>>> import numpy as np
>>> np.set_printoptions(precision=3, suppress=True, linewidth=200)
>>> mat = np.load("a.npy")
>>> print(mat)
[[ 2 -3  0  0]
 [-4  3  0  0]
 [ 0  0  4 -1]
 [ 0  0 -7 -5]]
>>> other = mat / np.sqrt((mat ** 2).mean(axis=1, keepdims=True))
>>> mat - mat.mean(axis=1, keepdims=True)
array([[ 2.25, -2.75,  0.25,  0.25],
       [-3.75,  3.25,  0.25,  0.25],
       [-0.75, -0.75,  3.25, -1.75],
       [ 3.  ,  3.  , -4.  , -2.  ]])
>>> print(np.linalg.matrix_rank(mat - mat.mean(axis=1, keepdims=True)))
3
>>> np.linalg.matrix_rank(other) == np.linalg.matrix_rank(mat)
np.True_
>>> other = np.array([[2, -3], [-2, -4], [5, 2], [1, 5]])
>>> cent = np.array([[2, 3, 2, -3], [1, -3, 3, -1]])
>>> X = other @ cent
>>> X
array([[  1,  15,  -5,  -3],
       [ -8,   6, -16,  10],
       [ 12,   9,  16, -17],
       [  7, -12,  17,  -8]])
>>> U, sv, Vt = np.linalg.svd(X)
>>> print(np.argmax(sv[:-1] / (sv[1:] + 1e-6)) + 1)
2
>>> sv.round(3) + 0
array([38.726, 23.071,  0.   ,  0.   ])
>>> other = U[:, :2] @ np.diag(sv[:2]) @ Vt[:2]
>>> round(float(np.linalg.norm(X - other) / np.linalg.norm(X)), 3)
0.0
>>> print(other)
[[  1.  15.  -5.  -3.]
 [ -8.   6. -16.  10.]
 [ 12.   9.  16. -17.]
 [  7. -12.  17.  -8.]]
>>> J = np.loadtxt("arr.csv", delimiter=",")
>>> J
array([[0.5  , 0.   , 0.   , 0.25 , 0.25 ],
       [0.   , 0.5  , 0.   , 0.   , 0.5  ],
       [0.   , 0.   , 0.5  , 0.5  , 0.   ],
       [0.   , 0.   , 0.333, 0.333, 0.333],
       [0.333, 0.333, 0.   , 0.   , 0.333]])
>>> hat = np.triu(np.array([[0, 3, 6, 5, 6],
...     [3, 9, 4, 6, 0],
...     [0, 8, 8, 4, 0],
...     [2, 8, 0, 5, 3],
...     [4, 7, 6, 0, 4]]), 1) + np.eye(5)
>>> other = hat @ J @ np.linalg.inv(hat)
>>> print(hat @ J - J @ hat)
[[ 2.     2.     1.667  2.167  1.417]
 [ 0.     0.     2.     1.     2.   ]
 [ 0.     0.     1.333 -0.667 -0.167]
 [ 1.     1.     0.    -1.333  0.   ]
 [ 0.    -1.    -3.333 -3.667 -2.   ]]
>>> round(float(np.linalg.det(other)), 3)
0.007
>>> np.poly(other)
array([ 1.   , -2.167,  1.444, -0.264, -0.007, -0.007])
>>> rng = np.random.default_rng(17277)
>>> lab = rng.permutation(5)
>>> lab
array([4, 2, 1, 0, 3])
>>> other = J[lab][:, lab]
>>> round(np.trace(other), 3)
np.float64(2.167)
>>> np.diag(other)
array([0.333, 0.5  , 0.5  , 0.5  , 0.333])
>>> other
array([[0.333, 0.   , 0.333, 0.333, 0.   ],
       [0.   , 0.5  , 0.   , 0.   , 0.5  ],
       [0.5  , 0.   , 0.5  , 0.   , 0.   ],
       [0.25 , 0.   , 0.   , 0.5  , 0.25 ],
       [0.333, 0.333, 0.   , 0.   , 0.333]])
>>> np.allclose(other, J)
False
>>> np.linalg.matrix_power(J, 100)
array([[0.211, 0.211, 0.105, 0.158, 0.316],
       [0.211, 0.211, 0.105, 0.158, 0.316],
       [0.211, 0.211, 0.105, 0.158, 0.316],
       [0.211, 0.211, 0.105, 0.158, 0.316],
       [0.211, 0.211, 0.105, 0.158, 0.316]])
>>> print(np.sort(np.abs(np.linalg.eigvals(J)))[::-1])
[1.    0.763 0.5   0.135 0.135]
>>> J.sum(axis=1)
array([1., 1., 1., 1., 1.])
>>> pr = np.eye(5)[4]
>>> for _ in range(5):
...     pr = pr @ J
...     print(pr.round(3))
... 
[0.333 0.333 0.    0.    0.333]
[0.278 0.278 0.    0.083 0.361]
[0.259 0.259 0.028 0.097 0.356]
[0.248 0.248 0.046 0.111 0.346]
[0.239 0.239 0.06  0.122 0.339]
>>> M = np.array([[2.0, -2.0, 0.0, 0.0, 0.0],
...     [-2.0, 3.0, -2.0, 0.0, 0.0],
...     [0.0, -2.0, 3.0, -2.0, 0.0],
...     [0.0, 0.0, -2.0, 0.0, -2.0],
...     [0.0, 0.0, 0.0, -2.0, 2.0]])
>>> w, vecs = np.linalg.eigh(M)
>>> x0 = np.array([3, 0, 4, 0, 2])
>>> vecs * np.abs(w) @ vecs.T
array([[ 2.04 , -1.921,  0.158,  0.317,  0.158],
       [-1.921,  3.158, -1.683,  0.634,  0.317],
       [ 0.158, -1.683,  3.634, -0.733,  0.634],
       [ 0.317,  0.634, -0.733,  2.535, -0.733],
       [ 0.158,  0.317,  0.634, -0.733,  2.634]])
>>> (np.sign(vecs[:, -1].round(6)) == np.sign(vecs[0, -1].round(6))).astype(int)
array([1, 0, 1, 0, 1])
>>> print(np.linalg.eigvalsh(M[1:, 1:]))
[-1.969  1.273  3.186  5.509]
>>> print(x0 @ M @ x0)
74.0
>>> np.linalg.matrix_power(M, 2)
array([[  8., -10.,   4.,   0.,   0.],
       [-10.,  17., -12.,   4.,   0.],
       [  4., -12.,  17.,  -6.,   4.],
       [  0.,   4.,  -6.,   8.,  -4.],
       [  0.,   0.,   4.,  -4.,   8.]])
>>> round(np.linalg.det(M), 3)
np.float64(-8.0)
>>> np.trace(M)
np.float64(10.0)
>>> np.allclose(M, M.T)
True
>>> assert M == M.T
Traceback (most recent call last):
  File "<python-input-49>", line 1, in <module>
    assert M == M.T
           ^^^^^^^^
ValueError: The truth value of an array with more than one element is ambiguous. Use a.any() or a.all()
>>> np.allclose(M @ M.T, M.T @ M)
True
>>> [round(float(np.linalg.det(M[:i, :i])), 2) + 0 for i in range(1, 6)]
[2.0, 2.0, -2.0, -8.0, -8.0]
>>> np.all(np.linalg.eigvalsh(M) > 0)
np.False_
>>> try:
...     np.linalg.cholesky(M)
... except np.linalg.LinAlgError as e:
...     print("failed:", e)
... 
failed: Matrix is not positive definite
>>> round(float(np.linalg.eigvalsh(M).min()), 3)
-2.0
>>> U, sv, Vt = np.linalg.svd(M)
>>> np.argmax(sv[:-1] / (sv[1:] + 1e-6)) + 1
np.int64(4)
>>> other = U[:, :4] @ np.diag(sv[:4]) @ Vt[:4]
>>> print(round(np.abs(M - other).max(), 3))
0.033
>>> np.linalg.matrix_rank(M, rtol=0.05)
np.int64(4)
>>> np.round(np.linalg.norm(M - other, 2), 3), round(float(sv[4]), 3)
(np.float64(0.079), 0.079)
>>> E = np.load("sample5.npy")
>>> E
array([[ 3,  0,  0],
       [ 0, -2,  0],
       [ 0,  0,  0]])
>>> x0 = np.array([0, 0, 3])
>>> a = np.maximum(E @ x0, 0)
>>> np.maximum(E @ (3 * x0), 0)
array([0, 0, 0])
>>> print(E.T @ a)
[0 0 0]
>>> E * (a > 1e-9)[:, None]
array([[0, 0, 0],
       [0, 0, 0],
       [0, 0, 0]])
>>> np.flatnonzero(a > 1e-9)
array([], dtype=int64)
>>> print(np.maximum(E @ x0, 0) - np.maximum(-E @ x0, 0))
[0 0 0]
>>> np.linalg.lstsq(E[:-1].T, E[-1])[2]
np.int32(2)
>>> print(np.unique(E.round(6), axis=0).shape)
(3, 3)
>>> other = np.array([[5, -1, -5], [4, 3, 5]])
>>> cent = np.kron(other, E)
>>> cent.shape
(6, 9)
>>> round(float(np.linalg.norm(cent, 2)), 3), np.round(np.linalg.norm(other, 2) * np.linalg.norm(E, 2), 3)
(22.949, np.float64(22.949))
>>> cent
array([[ 15,   0,   0,  -3,   0,   0, -15,   0,   0],
       [  0, -10,   0,   0,   2,   0,   0,  10,   0],
       [  0,   0,   0,   0,   0,   0,   0,   0,   0],
       [ 12,   0,   0,   9,   0,   0,  15,   0,   0],
       [  0,  -8,   0,   0,  -6,   0,   0, -10,   0],
       [  0,   0,   0,   0,   0,   0,   0,   0,   0]])
>>> t = np.radians(30)
>>> r_ = np.eye(9)
>>> r_[2, 2] = r_[1, 1] = np.cos(t)
>>> r_[2, 1], r_[1, 2] = -np.sin(t), np.sin(t)
>>> r_
array([[ 1.   ,  0.   ,  0.   ,  0.   ,  0.   ,  0.   ,  0.   ,  0.   ,  0.   ],
       [ 0.   ,  0.866,  0.5  ,  0.   ,  0.   ,  0.   ,  0.   ,  0.   ,  0.   ],
       [ 0.   , -0.5  ,  0.866,  0.   ,  0.   ,  0.   ,  0.   ,  0.   ,  0.   ],
       [ 0.   ,  0.   ,  0.   ,  1.   ,  0.   ,  0.   ,  0.   ,  0.   ,  0.   ],
       [ 0.   ,  0.   ,  0.   ,  0.   ,  1.   ,  0.   ,  0.   ,  0.   ,  0.   ],
       [ 0.   ,  0.   ,  0.   ,  0.   ,  0.   ,  1.   ,  0.   ,  0.   ,  0.   ],
       [ 0.   ,  0.   ,  0.   ,  0.   ,  0.   ,  0.   ,  1.   ,  0.   ,  0.   ],
       [ 0.   ,  0.   ,  0.   ,  0.   ,  0.   ,  0.   ,  0.   ,  1.   ,  0.   ],
       [ 0.   ,  0.   ,  0.   ,  0.   ,  0.   ,  0.   ,  0.   ,  0.   ,  1.   ]])
>>> other = cent @ r_.T
>>> np.abs(other - cent).max(axis=0)
array([0.  , 1.34, 5.  , 0.  , 0.  , 0.  , 0.  , 0.  , 0.  ])
>>> np.allclose(np.linalg.norm(cent, axis=1), np.linalg.norm(other, axis=1))
True
>>> round(float(np.linalg.det(r_)), 3), round(float(np.trace(r_)), 3)
(1.0, 8.732)
>>> print(np.linalg.svd(cent, compute_uv=False), np.linalg.svd(other, compute_uv=False))
[22.949 19.554 15.299 13.036  0.     0.   ] [22.949 19.554 15.299 13.036  0.     0.   ]
>>> W0 = np.array([[-1.0, 1.0, 1.0, 1.0],
...     [1.0, -1.0, 1.0, 1.0],
...     [1.0, 1.0, -1.0, 1.0],
...     [1.0, 1.0, 1.0, -1.0]])
>>> cov = W0.T @ W0
>>> np.allclose(cov, cov.T)
True
>>> Q, _ = np.linalg.qr(np.array([[-0.3, -0.8, 1.2, 0.6],
...     [0.6, 0.6, -1.6, 1.6],
...     [-0.4, -0.9, -0.9, -0.4],
...     [0.1, -0.5, -0.4, -0.1]]))
>>> A = Q[:, :3]
>>> A
array([[-0.381, -0.423,  0.58 ],
       [ 0.762, -0.33 , -0.243],
       [-0.508, -0.368, -0.762],
       [ 0.127, -0.76 ,  0.152]])
>>> W = np.array([[-2, 0, 1, 2, 0], [-1, -2, -1, 0, 1], [-2, 0, 2, -2, -1]])
>>> c = np.array([-1, -3, 0, 2, 2])
>>> hid = np.maximum(A @ W + c, 0)
>>> np.linalg.matrix_rank(hid)
np.int64(4)
>>> (hid > 0).mean(axis=0)
array([0.25, 0.  , 0.75, 1.  , 1.  ])
>>> print(hid)
[[0.    0.    1.202 0.077 0.997]
 [0.    0.    0.605 4.01  1.913]
 [1.908 0.    0.    2.508 2.395]
 [0.    0.    1.19  1.951 1.089]]
>>> cent = np.array([[5, -2, -7], [-9, 8, -8], [-5, 1, 9], [4, 3, 0], [2, 6, -7]])
>>> hid @ cent
array([[ -3.709,   7.416,   3.843],
       [ 16.842,  24.118,  -7.947],
       [ 24.364,  18.077, -30.119],
       [  4.031,  13.574,   3.091]])
>>> W @ cent
array([[ -7,  11,  23],
       [ 20,  -9,   7],
       [-30,  -6,  39]])
>>> other = hid / np.linalg.norm(hid, axis=1, keepdims=True)
>>> cov = other @ other.T
>>> np.argwhere(np.triu(np.abs(cov) > 0.95, 1))
array([], shape=(0, 2), dtype=int64)
>>> print(cov[3])
[0.674 0.936 0.749 1.   ]
>>> (np.abs(cov) > 0.9).astype(int)
array([[1, 0, 0, 0],
       [0, 1, 0, 1],
       [0, 0, 1, 0],
       [0, 1, 0, 1]])
>>> np.round(np.degrees(np.arccos(np.clip(cov[3, 2], -1, 1))), 3)
np.float64(41.53)
>>> np.linalg.norm(other, axis=1)
array([1., 1., 1., 1.])
>>> m1 = np.array([[0.0, 0.0, -1.0, -4.0],
...     [0.0, 0.0, 6.0, 5.0],
...     [-1.0, 6.0, 0.0, 0.0],
...     [-4.0, 5.0, 0.0, 0.0]])
>>> other = m1 / np.linalg.norm(m1, axis=1, keepdims=True)
>>> cov = other @ other.T
>>> (np.abs(cov) > 0.9).astype(int)
array([[1, 0, 0, 0],
       [0, 1, 0, 0],
       [0, 0, 1, 0],
       [0, 0, 0, 1]])
>>> np.degrees(np.arccos(np.clip(cov[0, 2], -1, 1)))
np.float64(90.0)
>>> np.argwhere(np.triu(np.abs(cov) > 0.95, 1))
array([], shape=(0, 2), dtype=int64)
>>> print(cov)
[[ 1.    -0.807  0.     0.   ]
 [-0.807  1.     0.     0.   ]
 [ 0.     0.     1.     0.873]
 [ 0.     0.     0.873  1.   ]]
>>> T = np.stack([m1, -2 * m1, m1[::-1]])
>>> (T @ m1.T).shape
(3, 4, 4)
>>> print(np.linalg.matrix_rank(T.reshape(3, -1)))
2
>>> np.linalg.det(T)
array([ 361., 5776.,  361.])
>>> T.shape
(3, 4, 4)
>>> f = np.array([1, 0, 4])
>>> np.correlate(m1[2], m1[3], "full")
array([  0.,   0.,  -5.,  34., -24.,   0.,   0.])
>>> np.convolve(m1[2], f)
array([-1.,  6., -4., 24.,  0.,  0.])
>>> np.array([np.convolve(row, f, "same") for row in m1])
array([[  0.,  -1.,  -4.,  -4.],
       [  0.,   6.,   5.,  24.],
       [  6.,  -4.,  24.,   0.],
       [  5., -16.,  20.,   0.]])
>>> np.cross(m1[2, :3], m1[3, :3])
array([ 0.,  0., 19.])
